$ ipython --no-banner

In [1]: import numpy as np

In [2]: from numpy import linalg as LA

In [3]: np.set_printoptions(precision=2, suppress=True, linewidth=200, sign=" ")

In [4]: arr = np.array([[2.0, 1.0, 0.0, 0.0, 0.0, 0.0, 0.0],
   ...:     [0.0, 2.0, 1.0, 0.0, 0.0, 0.0, 0.0],
   ...:     [0.0, 0.0, 2.0, 1.0, 0.0, 0.0, 0.0],
   ...:     [0.0, 0.0, 0.0, 2.0, 1.0, 0.0, 0.0],
   ...:     [0.0, 0.0, 0.0, 0.0, 2.0, 1.0, 0.0],
   ...:     [0.0, 0.0, 0.0, 0.0, 0.0, 2.0, 1.0],
   ...:     [0.0, 0.0, 0.0, 0.0, 0.0, 0.0, 2.0]])

In [5]: x = np.array([2, 0, 2, 2, 1, 2, 1])

In [6]: y = arr @ x

In [7]: b, lr = np.zeros(7), 1 / LA.norm(arr, 2) ** 2

In [8]: for i in range(250):
   ...:     b -= lr * arr.T @ (arr @ b - y)
   ...:     if i % 50 == 0: print(i, round(LA.norm(arr @ b - y), 2))
   ...: 
0 2.34
50 0.0
100 0.0
150 0.0
200 0.0

In [9]: b.round(2) + 0
Out[9]: array([ 2.,  0.,  2.,  2.,  1.,  2.,  1.])

In [10]: x = np.array([-2, 3, 0, 1, 1, -3, -3])

In [11]: y = arr @ x

In [12]: y
Out[12]: array([-1.,  6.,  1.,  3., -1., -9., -6.])

In [13]: LA.solve(arr.T, arr[1])
Out[13]: array([ 0.,  1.,  0.,  0.,  0.,  0.,  0.])

In [14]: LA.solve(arr, y)
Out[14]: array([-2.,  3.,  0.,  1.,  1., -3., -3.])

In [15]: np.sort(np.abs(LA.eigvals(arr)))
Out[15]: array([ 2.,  2.,  2.,  2.,  2.,  2.,  2.])

In [16]: (arr - arr.T) / 2
Out[16]: 
array([[ 0. ,  0.5,  0. ,  0. ,  0. ,  0. ,  0. ],
       [-0.5,  0. ,  0.5,  0. ,  0. ,  0. ,  0. ],
       [ 0. , -0.5,  0. ,  0.5,  0. ,  0. ,  0. ],
       [ 0. ,  0. , -0.5,  0. ,  0.5,  0. ,  0. ],
       [ 0. ,  0. ,  0. , -0.5,  0. ,  0.5,  0. ],
       [ 0. ,  0. ,  0. ,  0. , -0.5,  0. ,  0.5],
       [ 0. ,  0. ,  0. ,  0. ,  0. , -0.5,  0. ]])

In [17]: LA.matrix_power(arr, 3)
Out[17]: 
array([[  8.,  12.,   6.,   1.,   0.,   0.,   0.],
       [  0.,   8.,  12.,   6.,   1.,   0.,   0.],
       [  0.,   0.,   8.,  12.,   6.,   1.,   0.],
       [  0.,   0.,   0.,   8.,  12.,   6.,   1.],
       [  0.,   0.,   0.,   0.,   8.,  12.,   6.],
       [  0.,   0.,   0.,   0.,   0.,   8.,  12.],
       [  0.,   0.,   0.,   0.,   0.,   0.,   8.]])

In [18]: round(np.abs(LA.eigvals(arr)).max(), 2)
Out[18]: np.float64(2.0)

In [19]: arr @ arr
Out[19]: 
array([[ 4.,  4.,  1.,  0.,  0.,  0.,  0.],
       [ 0.,  4.,  4.,  1.,  0.,  0.,  0.],
       [ 0.,  0.,  4.,  4.,  1.,  0.,  0.],
       [ 0.,  0.,  0.,  4.,  4.,  1.,  0.],
       [ 0.,  0.,  0.,  0.,  4.,  4.,  1.],
       [ 0.,  0.,  0.,  0.,  0.,  4.,  4.],
       [ 0.,  0.,  0.,  0.,  0.,  0.,  4.]])

In [20]: np.trace(arr)
Out[20]: np.float64(14.0)

In [21]: data = np.array([[0, -2, 0, 2], [-6, -4, 6, 4], [0, 2, 0, -1], [6, 4, -3, -2]])

In [22]: vals, V = LA.eig(data)

In [23]: np.sort(LA.eigvals(data @ data))
Out[23]: array([   0.32,    2.84,   12.68,  114.16])

In [24]: round(float(np.prod(vals)), 2)
Out[24]: 36.0

In [25]: rng = np.random.default_rng(97)

In [26]: labels = rng.permutation(7)

In [27]: labels
Out[27]: array([ 3,  5,  1,  4,  0,  6,  2])

In [28]: other = arr[labels][:, labels]

In [29]: np.trace(other)
Out[29]: np.float64(14.0)

In [30]: round(LA.det(other), 2), round(LA.det(arr[labels]), 2)
Out[30]: (np.float64(128.0), np.float64(-128.0))

In [31]: np.allclose(other, arr)
Out[31]: False

In [32]: np.sort(np.abs(LA.eigvals(other)))
Out[32]: array([ 2.,  2.,  2.,  2.,  2.,  2.,  2.])

In [33]: labels = rng.permutation(4)

In [34]: labels
Out[34]: array([ 3,  2,  0,  1])

In [35]: other = data[labels][:, labels]

In [36]: np.diag(other)
Out[36]: array([-2,  0,  0, -4])

In [37]: np.sort(np.abs(LA.eigvals(other)))
Out[37]: array([  0.56,   1.68,   3.56,  10.68])

In [38]: r0 = np.array([-3, 0, -1])

In [39]: np.convolve(data[1], r0)
Out[39]: array([ 18,  12, -12,  -8,  -6,  -4])

In [40]: np.array([np.convolve(row, r0, "same") for row in data])
Out[40]: 
array([[  6,   0,  -4,   0],
       [ 12, -12,  -8,  -6],
       [ -6,   0,   1,   0],
       [-12,   3,   2,   3]])

In [41]: np.polyval(r0, data[1])
Out[41]: array([-109,  -49, -109,  -49])
